$ python -q
>>> import numpy as np
>>> from numpy import linalg as LA
>>> np.set_printoptions(precision=2, suppress=True, linewidth=100)
>>> K = np.loadtxt("run4.csv", delimiter=",")
>>> K
array([[ 1.,  5.,  0.,  0.],
       [ 5., -2.,  5.,  0.],
       [ 0.,  5., -2.,  5.],
       [ 0.,  0.,  5., -3.]])
>>> # equal to its transpose
>>> np.sort(np.abs(LA.eigvals(K)))
array([1.94, 4.58, 6.61, 9.97])
>>> np.allclose(K @ K.T, K.T @ K)
True
>>> K @ K
array([[ 26.,  -5.,  25.,   0.],
       [ -5.,  54., -20.,  25.],
       [ 25., -20.,  54., -25.],
       [  0.,  25., -25.,  34.]])
>>> LA.matrix_power(K, 4)
array([[ 1326.,  -900.,  2100.,  -750.],
       [ -900.,  3966., -2910.,  2700.],
       [ 2100., -2910.,  4566., -2700.],
       [ -750.,  2700., -2700.,  2406.]])
>>> W0 = np.load("a.npy")
>>> W0
array([[ 1.91,  1.09,  0.7 ],
       [ 6.21, -3.21, -0.74],
       [-0.72,  3.72,  1.57],
       [-1.03,  4.03,  1.68],
       [ 0.31,  2.69,  1.23],
       [ 1.95,  1.05,  0.68],
       [ 2.24,  0.76,  0.59],
       [ 4.45, -1.45, -0.15],
       [ 0.42,  2.58,  1.19],
       [-3.36,  6.36,  2.45],
       [ 0.4 ,  2.6 ,  1.2 ],
       [ 4.87, -1.87, -0.29],
       [-1.99,  4.99,  2.  ],
       [ 1.34,  1.66,  0.89],
       [ 3.32, -0.32,  0.23],
       [-1.96,  4.96,  1.99],
       [-2.73,  5.73,  2.24],
       [-5.43,  8.43,  3.14],
       [ 3.06, -0.06,  0.31],
       [ 2.28,  0.72,  0.57],
       [ 0.29,  2.71,  1.24],
       [-0.43,  3.43,  1.48],
       [ 0.69,  2.31,  1.1 ],
       [ 3.94, -0.94,  0.02],
       [ 6.15, -3.15, -0.72],
       [ 1.17,  1.83,  0.94],
       [ 1.07,  1.93,  0.98]])
>>> # rank 2
>>> LA.matrix_rank(W0, rtol=0.1)
np.int64(2)
>>> [round(float(x), 2) for x in LA.svd(W0, compute_uv=False)[:3]]
[21.53, 11.45, 0.0]
>>> round(float(LA.norm(W0, 2) / LA.norm(W0)), 2)
0.88
>>> cent = W0[[4, 5]].astype(float)
>>> for _ in range(7):
...     z = LA.norm(W0[:, None] - cent, axis=-1).argmin(axis=1)
...     cent = np.array([W0[z == j].mean(axis=0) for j in range(2)])
... 
>>> z
array([1, 1, 0, 0, 0, 1, 1, 1, 0, 0, 0, 1, 0, 1, 1, 0, 0, 0, 1, 1, 0, 0, 0, 1, 1, 1, 0])
>>> cent[1] - cent[0]
array([ 4.33, -4.33, -1.44])
>>> np.allclose(W0[:-1].T @ LA.lstsq(W0[:-1].T, W0[-1])[0], W0[-1])
True
>>> W0 @ LA.pinv(W0) @ W0
array([[ 1.91,  1.09,  0.7 ],
       [ 6.21, -3.21, -0.74],
       [-0.72,  3.72,  1.57],
       [-1.03,  4.03,  1.68],
       [ 0.31,  2.69,  1.23],
       [ 1.95,  1.05,  0.68],
       [ 2.24,  0.76,  0.59],
       [ 4.45, -1.45, -0.15],
       [ 0.42,  2.58,  1.19],
       [-3.36,  6.36,  2.45],
       [ 0.4 ,  2.6 ,  1.2 ],
       [ 4.87, -1.87, -0.29],
       [-1.99,  4.99,  2.  ],
       [ 1.34,  1.66,  0.89],
       [ 3.32, -0.32,  0.23],
       [-1.96,  4.96,  1.99],
       [-2.73,  5.73,  2.24],
       [-5.43,  8.43,  3.14],
       [ 3.06, -0.06,  0.31],
       [ 2.28,  0.72,  0.57],
       [ 0.29,  2.71,  1.24],
       [-0.43,  3.43,  1.48],
       [ 0.69,  2.31,  1.1 ],
       [ 3.94, -0.94,  0.02],
       [ 6.15, -3.15, -0.72],
       [ 1.17,  1.83,  0.94],
       [ 1.07,  1.93,  0.98]])
>>> np.abs(np.diag(LA.qr(W0)[1])) > 1e-9
array([ True,  True, False])
>>> J = np.loadtxt("out9.csv", delimiter=",")
>>> J
array([[-2.13, -2.11, -0.16],
       [ 0.95, -1.15,  2.6 ],
       [-1.89,  1.8 ,  1.48]])
>>> x = np.array([0, 1, -3])
>>> target = J @ x
>>> c, lr = np.zeros(3), 1 / LA.norm(J, 2) ** 2
>>> for i in range(10):
...     c -= lr * J.T @ (J @ c - target)
...     if i % 2 == 0: print(i, round(LA.norm(J @ c - target), 2))
... 
0 0.0
2 0.0
4 0.0
6 0.0
8 0.0
>>> c.round(2) + 0
array([ 0.,  1., -3.])
>>> mat = np.array([[4.0, 0.0, 0.0, 0.0],
...     [0.0, 4.0, 0.0, 3.0],
...     [0.0, 0.0, 4.0, 0.0],
...     [0.0, 3.0, 0.0, 4.0]])
>>> mat
array([[4., 0., 0., 0.],
       [0., 4., 0., 3.],
       [0., 0., 4., 0.],
       [0., 3., 0., 4.]])
>>> # symmetric, so the eigenvalues are real
>>> x = np.ones(4)
>>> for _ in range(5):
...     x = mat @ x
...     x /= LA.norm(x)
...     print(round(x @ mat @ x, 2))
... 
6.26
6.71
6.9
6.97
6.99
>>> np.round(LA.eigvalsh(mat)[-1], 2)
np.float64(7.0)
>>> O, V = LA.qr(mat[:, :2])[0], LA.qr(mat[:, 2:])[0]
>>> s = LA.svd(O.T @ V, compute_uv=False)
>>> print(round(float(LA.norm(O @ O.T - V @ V.T, 2)), 2))
1.0
>>> s
array([0.96, 0.  ])
>>> arr = np.loadtxt("test10.csv", delimiter=",")
>>> arr
array([[-0.08, -0.59,  0.69, -0.33,  0.23],
       [ 0.46, -0.4 , -0.6 , -0.45,  0.26],
       [-0.54, -0.09, -0.25,  0.3 ,  0.74],
       [-0.15,  0.64,  0.11, -0.69,  0.28],
       [ 0.69,  0.27,  0.3 ,  0.34,  0.49]])
>>> B = np.array([[3, 1, -3], [-2, -2, 1], [-2, -3, 1], [-3, 0, 2], [1, -1, -2]])
>>> arr @ B
array([[ 0.78, -1.2 , -0.79],
       [ 4.99,  2.79, -3.8 ],
       [-1.08, -0.35,  0.38],
       [ 0.43, -2.02, -0.76],
       [ 0.38, -1.26, -1.79]])
>>> B.T @ arr.T
array([[ 0.78,  4.99, -1.08,  0.43,  0.38],
       [-1.2 ,  2.79, -0.35, -2.02, -1.26],
       [-0.79, -3.8 ,  0.38, -0.76, -1.79]])
>>> np.einsum("ij,ij->i", arr, arr)
array([1., 1., 1., 1., 1.])
>>> np.einsum("ij->j", arr)
array([ 0.38, -0.18,  0.26, -0.83,  2.02])
>>> F = np.array([[4, 1, 10, 11, 9],
...     [-4, -1, -7, -5, -9],
...     [-3, 0, -3, 0, -9],
...     [0, 0, 3, 6, 0]])
>>> # looks like rank 3
>>> u, v = F[0], F[3]
>>> u @ v
np.int64(96)
>>> p = (u @ v) / (u @ u) * u
>>> v - p
array([-1.2 , -0.3 , -0.01,  2.69, -2.71])
>>> round(LA.norm(u + v) ** 2 + LA.norm(u - v) ** 2, 2)
np.float64(728.0)
>>> np.argsort(-LA.norm(F, axis=0).round(6), kind="stable")[:3]
array([4, 3, 2])
>>> print(np.round(LA.norm(F, 2) / LA.norm(F), 2))
0.94
>>> print(LA.cond(F) > 100)
True
>>> Uu, s, Vt = LA.svd(F)
>>> V = Vt[:(s > 1e-8).sum()]
>>> rng = np.random.default_rng(659241)
>>> x = F[2] + 3 * F[0] + rng.integers(2) * np.eye(5)[1]
>>> x
array([ 9.,  4., 27., 33., 18.])
>>> np.allclose(V.T @ V @ x, x)
False
>>> B = F[0, 0] * F[1:] - np.outer(F[1:, 0], F[0])
>>> B
array([[ 0,  0, 12, 24,  0],
       [ 0,  3, 18, 33, -9],
       [ 0,  0, 12, 24,  0]])
>>> LA.matrix_rank(B), LA.matrix_rank(F)
(np.int64(2), np.int64(3))
>>> def softmax(z):
...     e = np.exp(z - z.max(axis=-1, keepdims=True))
...     return e / e.sum(axis=-1, keepdims=True)
... 
>>> np.round(softmax(F[0]), 2) + 0
array([0.  , 0.  , 0.24, 0.66, 0.09])
>>> softmax(F).sum(axis=1)
array([1., 1., 1., 1.])
>>> np.round(softmax(F[0] + 3), 2) + 0
array([0.  , 0.  , 0.24, 0.66, 0.09])
>>> att = F @ F.T / np.sqrt(5)
>>> np.round(softmax(att + np.triu(np.full(att.shape, -np.inf), 1)), 2) + 0
array([[1., 0., 0., 0.],
       [0., 1., 0., 0.],
       [0., 1., 0., 0.],
       [1., 0., 0., 0.]])
>>> A = np.array([[2, 3, 4, 5, 6],
...     [7, 8, 9, 10, 11],
...     [12, 13, 14, 15, 16],
...     [17, 18, 19, 20, 21],
...     [22, 23, 24, 25, 26],
...     [27, 28, 29, 30, 31]])
>>> # rank 2
>>> np.argsort(-LA.norm(A, axis=0).round(6), kind="stable")[:3]
array([4, 3, 2])
>>> LA.matrix_rank(A, rtol=0.1)
np.int64(1)
>>> Uu, s, Vt = LA.svd(A)
>>> V = Vt[:(s > 1e-8).sum()]
>>> x = A[2] + 5 * A[1] + rng.integers(2) * np.eye(5)[4]
>>> print(x)
[47. 53. 59. 65. 72.]
>>> print(np.diag(V.T @ V))
[0.6 0.3 0.2 0.3 0.6]
>>> LA.matrix_rank(np.vstack([A, x]))
np.int64(3)
>>> round(float(LA.norm(x - V.T @ V @ x)), 2)
0.63
>>> E = np.diag(np.array([-4, -3, -1, -5, 4, -3])) + -1 * np.eye(6, k=1) + -1 * np.eye(6, k=-1)
>>> E
array([[-4., -1.,  0.,  0.,  0.,  0.],
       [-1., -3., -1.,  0.,  0.,  0.],
       [ 0., -1., -1., -1.,  0.,  0.],
       [ 0.,  0., -1., -5., -1.,  0.],
       [ 0.,  0.,  0., -1.,  4., -1.],
       [ 0.,  0.,  0.,  0., -1., -3.]])
>>> # symmetric
>>> W1 = np.array([[2, 0, 2, 3],
...     [3, 1, 2, 2],
...     [3, 1, 0, 2],
...     [0, 1, 1, 3],
...     [0, 1, 0, 1],
...     [1, 3, 3, 2]])
>>> c = np.array([-1, 3, 2, 3])
>>> H = np.maximum(E @ W1 + c, 0)
>>> H
array([[0., 2., 0., 0.],
       [0., 0., 0., 0.],
       [0., 0., 0., 0.],
       [0., 0., 0., 0.],
       [0., 3., 0., 2.],
       [0., 0., 0., 0.]])
>>> cent = np.array([[1, 9, 1], [8, 1, 6], [1, 6, 3], [2, 1, 9]])
>>> (H @ cent).round(6).argmax(axis=1)
array([0, 0, 0, 0, 2, 0])
>>> rk = LA.matrix_rank(F)
>>> rk
np.int64(3)
>>> N = LA.svd(F)[2][rk:].T
>>> np.round(F @ N, 2) + 0
array([[0., 0.],
       [0., 0.],
       [0., 0.],
       [0., 0.]])
>>> [int(LA.matrix_rank(np.delete(F, i, axis=0))) for i in range(4)]
[3, 3, 2, 3]
